In [1]: import numpy as np

In [2]: np.set_printoptions(precision=4, suppress=True, linewidth=120, sign=" ")

In [3]: def rnd(a):
   ...:     return np.round(a, 4) + 0
   ...: 

In [4]: m1 = np.loadtxt("dump.csv", delimiter=",")

In [5]: rnd(m1)
Out[5]: 
array([[-0.3505,  0.6354,  0.4959, -0.1997,  0.149 ,  0.4068],
       [ 0.0876, -0.0604, -0.293 ,  0.4119, -0.2472,  0.8198],
       [-0.4381,  0.0832, -0.5876, -0.5888, -0.3279,  0.0399],
       [ 0.0876, -0.2354, -0.2461, -0.3001,  0.8383,  0.289 ],
       [ 0.2191, -0.5229,  0.4798, -0.523 , -0.312 ,  0.2782],
       [ 0.7886,  0.5067, -0.1794, -0.283 , -0.095 ,  0.0025]])

In [6]: f = np.array([2, -5, 2, 4, 3, 1])

In [7]: out = m1 + np.outer(f, np.eye(6)[0])

In [8]: np.linalg.matrix_rank(np.linalg.inv(out) - np.linalg.inv(m1), tol=1e-8)
Out[8]: np.int64(1)

In [9]: rnd(np.linalg.det(out) / np.linalg.det(m1)), rnd(1 + np.linalg.solve(m1, f)[0])
Out[9]: (np.float64(0.7809), np.float64(0.7809))

In [10]: rnd(out)
Out[10]: 
array([[ 1.6495,  0.6354,  0.4959, -0.1997,  0.149 ,  0.4068],
       [-4.9124, -0.0604, -0.293 ,  0.4119, -0.2472,  0.8198],
       [ 1.5619,  0.0832, -0.5876, -0.5888, -0.3279,  0.0399],
       [ 4.0876, -0.2354, -0.2461, -0.3001,  0.8383,  0.289 ],
       [ 3.2191, -0.5229,  0.4798, -0.523 , -0.312 ,  0.2782],
       [ 1.7886,  0.5067, -0.1794, -0.283 , -0.095 ,  0.0025]])

In [11]: out = m1 / np.linalg.norm(m1, axis=1, keepdims=True)

In [12]: gram = out @ out.T

In [13]: rnd(gram)
Out[13]: 
array([[ 1.,  0.,  0.,  0.,  0.,  0.],
       [ 0.,  1.,  0.,  0.,  0.,  0.],
       [ 0.,  0.,  1.,  0.,  0.,  0.],
       [ 0.,  0.,  0.,  1.,  0.,  0.],
       [ 0.,  0.,  0.,  0.,  1.,  0.],
       [ 0.,  0.,  0.,  0.,  0.,  1.]])

In [14]: w1 = np.array([[1, 4, -2],
    ...:     [1, -5, -3],
    ...:     [-3, 0, 1],
    ...:     [0, -4, -3],
    ...:     [-5, -1, 0],
    ...:     [-2, 3, 0]])

In [15]: b = np.array([2, 0, 0])

In [16]: act = np.maximum(m1 @ w1 + b, 0)

In [17]: (act > 0).astype(int)
Out[17]: 
array([[ 0,  0,  0],
       [ 1,  1,  0],
       [ 1,  1,  1],
       [ 0,  1,  1],
       [ 1,  1,  1],
       [ 1,  1,  0]])

In [18]: W2 = np.array([[0, 2], [1, 2], [3, 1]])

In [19]: w1 @ W2
Out[19]: 
array([[ -2,   8],
       [-14, -11],
       [  3,  -5],
       [-13, -11],
       [ -1, -12],
       [  3,   2]])

In [20]: rnd(act @ W2)
Out[20]: 
array([[  0.    ,   0.    ],
       [  1.7113,   8.4283],
       [  6.0519,  13.0107],
       [  6.3126,   6.6987],
       [ 16.2683,  19.1598],
       [  1.8553,  12.3177]])

In [21]: x0 = np.array([3, 0, 0, 1, 0, 0])

In [22]: h1 = np.maximum(m1 @ x0, 0)

In [23]: np.flatnonzero(h1 > 1e-9)
Out[23]: array([ 1,  4,  5])

In [24]: rnd(m1.T @ h1)
Out[24]: array([ 1.731 ,  0.9445, -0.5071, -0.3817, -0.4065,  0.5957])

In [25]: rnd(np.tanh(m1 @ x0))
Out[25]: array([-0.8486,  0.5881, -0.9565, -0.0372,  0.1334,  0.9694])

In [26]: rnd(np.maximum(m1 @ x0, 0) - np.maximum(-m1 @ x0, 0))
Out[26]: array([-1.2512,  0.6748, -1.9032, -0.0372,  0.1342,  2.0827])

In [27]: x0 = np.array([0, 1, 3, 5, 3, 1])

In [28]: rhs = m1 @ x0

In [29]: b, lr = np.zeros(6), 1 / np.linalg.norm(m1, 2) ** 2

In [30]: for i in range(40):
    ...:     b -= lr * m1.T @ (m1 @ b - rhs)
    ...:     if i % 10 == 0: print(i, round(np.linalg.norm(m1 @ b - rhs), 4))
    ...: 
0 0.0
10 0.0
20 0.0
30 0.0

In [31]: rnd(np.linalg.cond(m1))
Out[31]: np.float64(1.0)

In [32]: A = np.vander(np.arange(8) - 3, 4, increasing=True)

In [33]: A
Out[33]: 
array([[  1,  -3,   9, -27],
       [  1,  -2,   4,  -8],
       [  1,  -1,   1,  -1],
       [  1,   0,   0,   0],
       [  1,   1,   1,   1],
       [  1,   2,   4,   8],
       [  1,   3,   9,  27],
       [  1,   4,  16,  64]])

In [34]: q, Rm = np.linalg.qr(A)

In [35]: np.allclose(Rm.T @ Rm, A.T @ A)
Out[35]: True

In [36]: rnd(q @ Rm)
Out[36]: 
array([[  1.,  -3.,   9., -27.],
       [  1.,  -2.,   4.,  -8.],
       [  1.,  -1.,   1.,  -1.],
       [  1.,   0.,   0.,   0.],
       [  1.,   1.,   1.,   1.],
       [  1.,   2.,   4.,   8.],
       [  1.,   3.,   9.,  27.],
       [  1.,   4.,  16.,  64.]])

In [37]: rnd(np.trace(q @ q.T))
Out[37]: np.float64(4.0)

In [38]: rnd(Rm)
Out[38]: 
array([[ -2.8284,  -1.4142, -15.5563, -22.6274],
       [  0.    ,   6.4807,   6.4807,  64.8074],
       [  0.    ,   0.    ,  12.9615,  19.4422],
       [  0.    ,   0.    ,   0.    , -24.3721]])
